$ ipython --no-banner

In [1]: import numpy as np

In [2]: np.set_printoptions(precision=3, suppress=True, linewidth=140, sign=" ")

In [3]: def rd(a):
   ...:     return np.round(a, 3) + 0
   ...: 

In [4]: A = np.load("layer2.npy")

In [5]: print(A)
[[ 0  0  0  0  0  0  0  0  1  0  0]
 [ 0  0  0  0  0  0  0  0  0  0  1]
 [ 0  0  0  0  0  0  1  0  0  0  0]
 [ 0  0  1  0  0  0  0  0  0  0  0]
 [ 0  0  0  0  0  1  0  0  0  0  0]
 [ 0  0  0  0  0  0  0  0  0  1  0]
 [ 0  0  0  0  1  0  0  0  0  0  0]
 [ 0  0  0  1  0  0  0  0  0  0  0]
 [ 0  0  0  0  0  0  0  1  0  0  0]
 [ 0  1  0  0  0  0  0  0  0  0  0]
 [ 1  0  0  0  0  0  0  0  0  0  0]]

In [6]: rd(np.linalg.pinv(A))
Out[6]: 
array([[ 0.,  0.,  0.,  0.,  0.,  0.,  0.,  0.,  0.,  0.,  1.],
       [ 0.,  0.,  0.,  0.,  0.,  0.,  0.,  0.,  0.,  1.,  0.],
       [ 0.,  0.,  0.,  1.,  0.,  0.,  0.,  0.,  0.,  0.,  0.],
       [ 0.,  0.,  0.,  0.,  0.,  0.,  0.,  1.,  0.,  0.,  0.],
       [ 0.,  0.,  0.,  0.,  0.,  0.,  1.,  0.,  0.,  0.,  0.],
       [ 0.,  0.,  0.,  0.,  1.,  0.,  0.,  0.,  0.,  0.,  0.],
       [ 0.,  0.,  1.,  0.,  0.,  0.,  0.,  0.,  0.,  0.,  0.],
       [ 0.,  0.,  0.,  0.,  0.,  0.,  0.,  0.,  1.,  0.,  0.],
       [ 1.,  0.,  0.,  0.,  0.,  0.,  0.,  0.,  0.,  0.,  0.],
       [ 0.,  0.,  0.,  0.,  0.,  1.,  0.,  0.,  0.,  0.,  0.],
       [ 0.,  1.,  0.,  0.,  0.,  0.,  0.,  0.,  0.,  0.,  0.]])

In [7]: A[:, 7] @ A[:, 4]
Out[7]: np.int64(0)

In [8]: M = np.load("m.npy")

In [9]: M
Out[9]: 
array([[ 0,  7, -2,  7, -7,  1,  6,  0,  7],
       [ 3, 10,  1, 10, -4,  4,  9,  3, 10],
       [ 0,  7, -2,  7, -7,  1,  6,  0,  7],
       [ 1,  8, -1,  8, -6,  2,  7,  1,  8],
       [ 5, 12,  3, 12, -2,  6, 11,  5, 12],
       [ 5, 12,  3, 12, -2,  6, 11,  5, 12],
       [ 1,  8, -1,  8, -6,  2,  7,  1,  8],
       [ 2,  9,  0,  9, -5,  3,  8,  2,  9],
       [ 5, 12,  3, 12, -2,  6, 11,  5, 12],
       [-1,  6, -3,  6, -8,  0,  5, -1,  6],
       [ 3, 10,  1, 10, -4,  4,  9,  3, 10],
       [ 1,  8, -1,  8, -6,  2,  7,  1,  8],
       [ 4, 11,  2, 11, -3,  5, 10,  4, 11]])

In [10]: rank = np.linalg.matrix_rank(M)

In [11]: rank
Out[11]: np.int64(2)

In [12]: ns = np.linalg.svd(M)[2][rank:].T

In [13]: ns.shape
Out[13]: (9, 7)

In [14]: np.allclose(M @ ns, 0)
Out[14]: True

In [15]: [int(np.linalg.matrix_rank(M[:i])) for i in range(1, len(M) + 1)]
Out[15]: [1, 2, 2, 2, 2, 2, 2, 2, 2, 2, 2, 2, 2]

In [16]: print([int(np.linalg.matrix_rank(np.delete(M, i, axis=0))) for i in range(13)])
[2, 2, 2, 2, 2, 2, 2, 2, 2, 2, 2, 2, 2]
